$ python -q
>>> import numpy as np
>>> from numpy import linalg as LA
>>> np.set_printoptions(precision=2, suppress=True, linewidth=200, floatmode="fixed")
>>> rnd = lambda a: np.round(a, 2) + 0
>>> mat = np.array([[6, 4, 5], [4, 6, 3], [5, 3, -4]])
>>> theta = np.radians(72)
>>> R = np.eye(3)
>>> R[0, 0] = R[1, 1] = np.cos(theta)
>>> R[0, 1], R[1, 0] = -np.sin(theta), np.sin(theta)
>>> rnd(R)
array([[ 0.31, -0.95,  0.00],
       [ 0.95,  0.31,  0.00],
       [ 0.00,  0.00,  1.00]])
>>> B = mat @ R.T
>>> rnd(B)
array([[-1.95,  6.94,  5.00],
       [-4.47,  5.66,  3.00],
       [-1.31,  5.68, -4.00]])
>>> np.allclose(LA.norm(mat, axis=1), LA.norm(B, axis=1))
True
>>> U, sigma, VT = LA.svd(mat, full_matrices=False)
>>> rnd(np.cumsum(sigma ** 2) / np.sum(sigma ** 2))
array([0.77, 0.97, 1.00])
>>> U.shape, sigma.shape, VT.shape
((3, 3), (3,), (3, 3))
>>> rnd(VT @ VT.T)
array([[1.00, 0.00, 0.00],
       [0.00, 1.00, 0.00],
       [0.00, 0.00, 1.00]])
>>> rnd(sigma)
array([12.02,  6.22,  2.19])
>>> rnd(np.sqrt((sigma ** 2).sum())), rnd(LA.norm(mat))
(np.float64(13.71), np.float64(13.71))
>>> rnd(np.abs(VT[0]))
array([0.70, 0.63, 0.34])
>>> np.abs(U[:, 0]).round(6).argmax()
np.int64(0)
>>> rnd(U.T @ U)
array([[1.00, 0.00, 0.00],
       [0.00, 1.00, 0.00],
       [0.00, 0.00, 1.00]])
>>> q = mat.astype(float).copy()
>>> for j in range(3):
...     q[:, j] -= q[:, :j] @ (q[:, :j].T @ q[:, j])
...     q[:, j] /= LA.norm(q[:, j])
... 
>>> rnd(q.T @ mat)
array([[8.77, 7.18, 2.51],
       [0.00, 3.07, 2.60],
       [0.00, 0.00, 6.08]])
>>> rnd(q)
array([[ 0.68, -0.30,  0.67],
       [ 0.46,  0.89, -0.07],
       [ 0.57, -0.35, -0.74]])
